$ python3 -q
>>> import numpy as np
>>> np.set_printoptions(precision=2, suppress=True, linewidth=100)
>>> rng = np.random.default_rng(80649)
>>> F = rng.normal(size=(10, 3))
>>> F = 5 * F / np.linalg.norm(F, axis=1, keepdims=True)
>>> F
array([[-4.02,  0.08,  2.97],
       [ 2.77,  1.22,  3.98],
       [-0.11,  2.65,  4.24],
       [-0.99,  3.85,  3.03],
       [ 2.19,  4.14,  1.76],
       [ 4.91,  0.56, -0.75],
       [-2.32,  4.37, -0.72],
       [-2.84, -1.13,  3.95],
       [-4.74,  1.59, -0.16],
       [-1.88, -1.02,  4.52]])
>>> d = np.linalg.norm(F[:, None] - F[None], axis=-1)
>>> d[1]
array([6.96, 0.  , 3.23, 4.69, 3.71, 5.23, 7.61, 6.08, 8.58, 5.18])
>>> print(np.linalg.norm(F, axis=1))
[5. 5. 5. 5. 5. 5. 5. 5. 5. 5.]
>>> d.mean(axis=1).argmax()
np.int64(5)
>>> d[:5, :5]
array([[0.  , 6.96, 4.85, 4.83, 7.51],
       [6.96, 0.  , 3.23, 4.69, 3.71],
       [4.85, 3.23, 0.  , 1.92, 3.69],
       [4.83, 4.69, 1.92, 0.  , 3.44],
       [7.51, 3.71, 3.69, 3.44, 0.  ]])
>>> A = np.load("case12.npy")
>>> A
array([[ 9,  0,  0,  4,  0],
       [ 0,  3,  4,  0,  0],
       [ 0, -7, -6,  0,  0],
       [ 9,  0,  0,  3, -9],
       [ 6,  0,  0, -4,  9]])
>>> np.poly(A)
array([   1.,  -18.,   10.,  600., 2493., 6210.])
>>> round(np.linalg.det(A[::-1]), 2)
np.float64(-6210.0)
>>> other = A[0, 0] * A[1:] - np.outer(A[1:, 0], A[0])
>>> print(other)
[[  0  27  36   0   0]
 [  0 -63 -54   0   0]
 [  0   0   0  -9 -81]
 [  0   0   0 -60  81]]
>>> A[:, 0] / A[0, 0]
array([1.  , 0.  , 0.  , 1.  , 0.67])
>>> np.linalg.matrix_rank(other), np.linalg.matrix_rank(A)
(np.int64(4), np.int64(5))
>>> def softmax(z):
...     e = np.exp(z - z.max(axis=-1, keepdims=True))
...     return e / e.sum(axis=-1, keepdims=True)
... 
>>> np.round(softmax(10 * A[1]), 2) + 0
array([0., 0., 1., 0., 0.])
>>> S = A @ A.T / np.sqrt(5)
>>> np.round(softmax(S)[1] @ A, 2) + 0
array([0., 3., 4., 0., 0.])
>>> np.round(softmax(S), 2) + 0
array([[0.86, 0.  , 0.  , 0.14, 0.  ],
       [0.  , 1.  , 0.  , 0.  , 0.  ],
       [0.  , 0.  , 1.  , 0.  , 0.  ],
       [0.  , 0.  , 0.  , 1.  , 0.  ],
       [0.  , 0.  , 0.  , 0.  , 1.  ]])
>>> O, V = np.linalg.qr(A[:, :3])[0], np.linalg.qr(A[:, 3:])[0]
>>> sigma = np.linalg.svd(O.T @ V, compute_uv=False)
>>> print(round(np.linalg.norm(O @ O.T - V @ V.T, 2), 2))
1.0
>>> sigma
array([0.52, 0.  ])
>>> print((sigma > 0.9).sum())
0
>>> print((A + A.T) / 2)
[[ 9.   0.   0.   6.5  3. ]
 [ 0.   3.  -1.5  0.   0. ]
 [ 0.  -1.5 -6.   0.   0. ]
 [ 6.5  0.   0.   3.  -6.5]
 [ 3.   0.   0.  -6.5  9. ]]
>>> np.linalg.matrix_power(A, 4)
array([[ 13689,      0,      0,  10368, -13608],
       [     0,    109,    132,      0,      0],
       [     0,   -231,   -188,      0,      0],
       [  2916,      0,      0,  11745, -23328],
       [ 15552,      0,      0,  -1296,  13689]])
>>> E = np.load("run14.npy")
>>> E
array([[ 0,  1,  1,  0],
       [-1,  0,  1,  0],
       [-1, -1,  0, -1],
       [ 0,  0,  1,  0]])
>>> other = E + rng.integers(-2, 3, (4, 2)) @ rng.integers(-2, 3, (2, 4))
>>> other
array([[ 2, -1,  1,  1],
       [ 2, -6,  2,  2],
       [-5,  3,  0, -3],
       [-4,  4,  1, -2]])
>>> np.linalg.matrix_rank(other - E, tol=1e-8)
np.int64(2)
>>> other - E
array([[ 2, -2,  0,  1],
       [ 3, -6,  1,  2],
       [-4,  4,  0, -2],
       [-4,  4,  0, -2]])
>>> np.abs(other - E).sum(axis=1)
array([ 5, 12, 10, 10])
>>> O = other.astype(float).copy()
>>> for j in range(4):
...     O[:, j] -= O[:, :j] @ (O[:, :j].T @ O[:, j])
...     O[:, j] /= np.linalg.norm(O[:, j])
... 
>>> np.round(O.T @ O, 2) + 0
array([[1., 0., 0., 0.],
       [0., 1., 0., 0.],
       [0., 0., 1., 0.],
       [0., 0., 0., 1.]])
>>> other = np.array([[0, 1, 3, -2], [-3, 1, 1, -2]])
>>> m1 = other.T @ other
>>> m1
array([[ 9, -3, -3,  6],
       [-3,  2,  4, -4],
       [-3,  4, 10, -8],
       [ 6, -4, -8,  8]])
>>> print(np.abs(np.diag(np.linalg.qr(m1)[1])) > 1e-9)
[ True  True False False]
>>> np.unique(m1.round(6), axis=0).shape
(4, 4)
>>> np.allclose(m1[:-1].T @ np.linalg.lstsq(m1[:-1].T, m1[-1])[0], m1[-1])
True
>>> m1 @ np.linalg.pinv(m1) @ m1
array([[ 9., -3., -3.,  6.],
       [-3.,  2.,  4., -4.],
       [-3.,  4., 10., -8.],
       [ 6., -4., -8.,  8.]])
>>> w, V = np.linalg.eigh(m1)
>>> np.round(V.T @ m1 @ V, 2) + 0
array([[ 0.  ,  0.  ,  0.  ,  0.  ],
       [ 0.  ,  0.  ,  0.  ,  0.  ],
       [ 0.  ,  0.  ,  6.48,  0.  ],
       [ 0.  ,  0.  ,  0.  , 22.52]])
>>> np.round(np.linalg.svd(m1, compute_uv=False), 2) + 0
array([22.52,  6.48,  0.  ,  0.  ])
>>> w.round(2) + 0
array([ 0.  ,  0.  ,  6.48, 22.52])
>>> np.unique(w.round(6) + 0, return_counts=True)[1]
array([2, 1, 1])
>>> np.abs(V[:, -1])
array([0.46, 0.3 , 0.59, 0.6 ])
>>> print(V @ np.diag(w) @ V.T)
[[ 9. -3. -3.  6.]
 [-3.  2.  4. -4.]
 [-3.  4. 10. -8.]
 [ 6. -4. -8.  8.]]
>>> np.round(V.T @ V, 2) + 0
array([[1., 0., 0., 0.],
       [0., 1., 0., 0.],
       [0., 0., 1., 0.],
       [0., 0., 0., 1.]])
>>> (w > 1e-8).sum(), (w < -1e-8).sum()
(np.int64(2), np.int64(0))
>>> left, sigma, Vt = np.linalg.svd(m1)
>>> V = Vt[:(sigma > 1e-8).sum()]
>>> x0 = m1[2] + 3 * m1[1] + rng.integers(2) * np.eye(4)[2]
>>> print(x0)
[-12.  10.  22. -20.]
>>> np.linalg.matrix_rank(np.vstack([m1, x0]))
np.int64(2)
>>> np.diag(V.T @ V)
array([0.86, 0.09, 0.69, 0.36])
>>> r0, g = m1[3], m1[0]
>>> print(r0 @ g)
138
>>> pr = (r0 @ g) / (r0 @ r0) * r0
>>> round(np.linalg.norm(r0 + g) ** 2 + np.linalg.norm(r0 - g) ** 2, 2)
np.float64(630.0)
>>> print(pr)
[ 4.6  -3.07 -6.13  6.13]
>>> round((g - pr) @ r0, 2)
np.float64(-0.0)
>>> r = np.linalg.matrix_rank(m1)
>>> print(r)
2
>>> N = np.linalg.svd(m1)[2][r:].T
>>> [int(np.linalg.matrix_rank(np.delete(m1, i, axis=0))) for i in range(4)]
[2, 2, 2, 2]
>>> np.linalg.matrix_rank(m1.T @ m1), np.linalg.matrix_rank(m1 @ m1.T)
(np.int64(2), np.int64(2))
>>> mat = np.array([[0, 1, -1, 4], [-1, 0, -1, 0], [1, 1, 0, -1], [-4, 0, 1, 0]])
>>> proj = np.triu(np.array([[3, 0, -1, 2], [-2, 1, -1, 0], [2, 1, 1, -2], [-1, -3, -3, 2]]), 1) + np.eye(4)
>>> other = proj @ mat @ np.linalg.inv(proj)
>>> np.linalg.matrix_rank(other)
np.int64(4)
